$ ipython --no-banner

In [1]: import numpy as np

In [2]: from numpy import linalg as LA

In [3]: np.set_printoptions(suppress=True, linewidth=140)

In [4]: E = np.load("w.npy")

In [5]: E
Out[5]: 
array([[ -3.9,   8. ,   3.6,   6.9,  -5.2],
       [-15.1, -28.2,  11.6,  10.7,  -4.4],
       [-19.4,  23.5,  -1.7, -10.3, -12.1],
       [ -0.8,  22. ,   7.4,  -0.3,  18.1],
       [ 17.6,  -7.2, -10.5,   0.2,  18.1],
       [ -0.2,  24.1,   0.6, -26.5,  11.1],
       [-35.1,  40.8, -24.9,   5.7,   6.1],
       [  8.1, -27.5,  10.6, -12. ,   6.9],
       [-18.6,  14.5,   4.1,  -4.5, -29.9],
       [ 10.7,   9.5,  -1. ,   5.5,   1.6],
       [  0.9, -11.8,  33. ,   1.1,   4.4],
       [-16.9,  24.1,  18.1, -12.7, -16.3],
       [-18.2,   3.7,  -2.4,   2.9, -14.6],
       [-20.5,  11.7,  31.6, -10.6,  17.7],
       [ 39.4,  -1. , -19.5,  -6.3, -25.3],
       [ -6.6,  13.6,  11.9,   0.8, -17.8],
       [ -3. ,  13.5,   8.4,  -3.1,  22.9],
       [  8. ,  -2.6, -36.5,  -5.5,   3.4],
       [-17.5,  -8.8,  -2.8,   7.3,  -2.6],
       [  1.2,  23.8,  21.1,  -8.7,  22.8],
       [  9.3,  20.9,  28.8,  -5.9, -20.7],
       [  5.9,  10.5,   8.3,  -1.5,  12.7],
       [-16.7,  16.7, -26. ,  -3.5,  11.5],
       [ -7.2, -12.2,  58.2, -13.5,  -3.9],
       [-10. ,   3.8, -16.7,  -8.5, -16.8],
       [ -5.7, -15. , -24.4,  -9.8,  12.8],
       [  5.2,  -7.1, -16.7, -12.6,  -5.7],
       [  9.1, -38.2,   1.9, -22.3,  -6.2],
       [-21.9,  12.8,   9.3,  -7. ,  31.2],
       [ -1.2,  -6.7,  -0.9, -21.9, -13.7],
       [ -2.2,  13.2, -13.2,  -7.7,  10.1],
       [ -4.1, -10.3, -30. , -20.4,  -7.5],
       [  1.9,   1.5,  -4.5,  15.1,  23.5],
       [ 15. , -33.7, -16.5,  -0.2,  14.4]])

In [6]: B = np.c_[E[:, :3] @ np.array([[-3, 7, -9], [4, 7, -8], [-6, -6, 5]]), np.array([5, 6, 1, 8, 1, 8, 0, 3, 4, 3, 1, 1, 5, 6, 4, 8, 9, 0, 8, 9, 8, 9, 5, 6, 4, 4, 9, 8, 0, 3, 2, 9, 0, 6])]

In [7]: B.round(1)
Out[7]: 
array([[  22.1,    7.1,  -10.9,    5. ],
       [-137.1, -372.7,  419.5,    6. ],
       [ 162.4,   38.9,  -21.9,    1. ],
       [  46. ,  104. , -131.8,    8. ],
       [ -18.6,  135.8, -153.3,    1. ],
       [  93.4,  163.7, -188. ,    8. ],
       [ 417.9,  189.3, -135. ,    0. ],
       [-197.9, -199.4,  200.1,    3. ],
       [  89.2,  -53.3,   71.9,    4. ],
       [  11.9,  147.4, -177.3,    3. ],
       [-247.9, -274.3,  251.3,    1. ],
       [  38.5,  -58.2,   49.8,    1. ],
       [  83.8,  -87.1,  122.2,    5. ],
       [ -81.3, -251.2,  248.9,    6. ],
       [  -5.2,  385.8, -444.1,    4. ],
       [   2.8,  -22.4,   10.1,    8. ],
       [  12.6,   23.1,  -39. ,    9. ],
       [ 184.6,  256.8, -233.7,    0. ],
       [  34.1, -167.3,  213.9,    8. ],
       [ -35. ,   48.4,  -95.7,    9. ],
       [-117.1,   38.6, -106.9,    8. ],
       [ -25.5,   65. ,  -95.6,    9. ],
       [ 272.9,  156. , -113.3,    5. ],
       [-376.4, -485. ,  453.4,    6. ],
       [ 145.4,   56.8,  -23.9,    4. ],
       [ 103.5,    1.5,   49.3,    4. ],
       [  56.2,   86.9,  -73.5,    9. ],
       [-191.5, -215.1,  233.2,    8. ],
       [  61.1, -119.5,  141.2,    0. ],
       [ -17.8,  -49.9,   59.9,    3. ],
       [ 138.6,  156.2, -151.8,    2. ],
       [ 151.1,   79.2,  -30.7,    9. ],
       [  27.3,   50.8,  -51.6,    0. ],
       [ -80.8,  -31.9,   52.1,    6. ]])

In [8]: LA.matrix_rank(B)
Out[8]: np.int64(4)

In [9]: np.round(LA.lstsq(E, B[:, 0])[0], 1) + 0
Out[9]: array([-3.,  4., -6.,  0.,  0.])

In [10]: np.round(LA.norm(LA.qr(E)[0].T @ B, axis=0) ** 2 / ((B ** 2).sum(axis=0) + 1e-12), 1)
Out[10]: array([1. , 1. , 1. , 0.3])
